$ python -q
>>> import numpy as np
>>> import numpy.linalg as la
>>> np.set_printoptions(precision=2, suppress=True, linewidth=120)
>>> rnd = lambda a: np.round(a, 2) + 0
>>> feats = np.loadtxt("w.csv", delimiter=",")
>>> print(rnd(feats))
[[0.92 0.08 0.08 0.25]
 [0.08 0.01 0.01 0.02]
 [0.08 0.01 0.01 0.02]
 [0.25 0.02 0.02 0.07]]
>>> blk = np.stack([feats, 3 * feats, feats[::-1]])
>>> print(rnd(la.norm(blk, axis=(1, 2))))
[1. 3. 1.]
>>> print(rnd(np.einsum("bij,cij->bc", blk, blk)))
[[1.   3.   0.52]
 [3.   9.   1.55]
 [0.52 1.55 1.  ]]
>>> print(rnd(la.det(blk)))
[0. 0. 0.]
>>> print(rnd(blk.sum(axis=0)))
[[3.92 0.36 0.36 1.07]
 [0.42 0.04 0.04 0.11]
 [0.42 0.04 0.04 0.11]
 [1.92 0.17 0.17 0.52]]
>>> print((blk @ feats.T).shape)
(3, 4, 4)
>>> U, sig, Vt = la.svd(feats)
>>> print(rnd(sig))
[1. 0. 0. 0.]
>>> other = U[:, :1] @ np.diag(sig[:1]) @ Vt[:1]
>>> print(rnd(other))
[[0.92 0.08 0.08 0.25]
 [0.08 0.01 0.01 0.02]
 [0.08 0.01 0.01 0.02]
 [0.25 0.02 0.02 0.07]]
>>> vals, evecs = la.eigh(other)
>>> print(np.unique(vals.round(6) + 0, return_counts=True)[1])
[3 1]
>>> print(rnd(evecs.T @ other @ evecs))
[[0. 0. 0. 0.]
 [0. 0. 0. 0.]
 [0. 0. 0. 0.]
 [0. 0. 0. 1.]]
>>> print(rnd(np.abs(evecs[:, -1])))
[0.96 0.09 0.09 0.26]
>>> print(rnd(la.eigvalsh(other @ other)))
[0. 0. 0. 1.]
>>> print((vals > 1e-8).sum(), (vals < -1e-8).sum())
1 0
>>> print(rnd(la.eigvalsh(other + -1 * np.eye(4))))
[-1. -1. -1.  0.]
>>> print(rnd(vals.sum()), rnd(np.trace(other)))
1.0 1.0
>>> print(rnd(la.svd(other, compute_uv=False)))
[1. 0. 0. 0.]
>>> rk = la.matrix_rank(feats)
>>> print(rk)
1
>>> ns = la.svd(feats)[2][rk:].T
>>> print(rnd(ns @ ns.T))
[[ 0.08 -0.08 -0.08 -0.25]
 [-0.08  0.99 -0.01 -0.02]
 [-0.08 -0.01  0.99 -0.02]
 [-0.25 -0.02 -0.02  0.93]]
>>> print([int(la.matrix_rank(feats[:i])) for i in range(1, len(feats) + 1)])
[1, 1, 1, 1]
>>> print(ns.shape)
(4, 3)
>>> print(np.allclose(feats @ ns, 0))
True
>>> print(la.matrix_rank(feats.T @ feats), la.matrix_rank(feats @ feats.T))
1 1
>>> J = np.load("layer3.npy")
>>> print(J)
[[ 0.1  1.8]
 [-0.3  1. ]
 [ 1.  -0.7]
 [ 0.4 -1.7]
 [ 0.9 -0.4]]
>>> vec = np.array([-2, -2])
>>> target = J @ vec
>>> print(rnd(la.solve(J.T @ J, J.T @ target)))
[-2. -2.]
>>> print(rnd(target))
[-3.8 -1.4 -0.6  2.6 -1. ]
>>> rng = np.random.default_rng(457)
>>> target = target + 0.05 * rng.normal(size=5)
>>> print(rnd(target))
[-3.8  -1.47 -0.55  2.63 -1.08]
>>> coef, *_ = la.lstsq(J, target)
>>> print(rnd(J.T @ (target - J @ coef)))
[0. 0.]
>>> print(rnd(la.norm(target - J @ coef)))
0.11
>>> print(coef.round())
[-2. -2.]
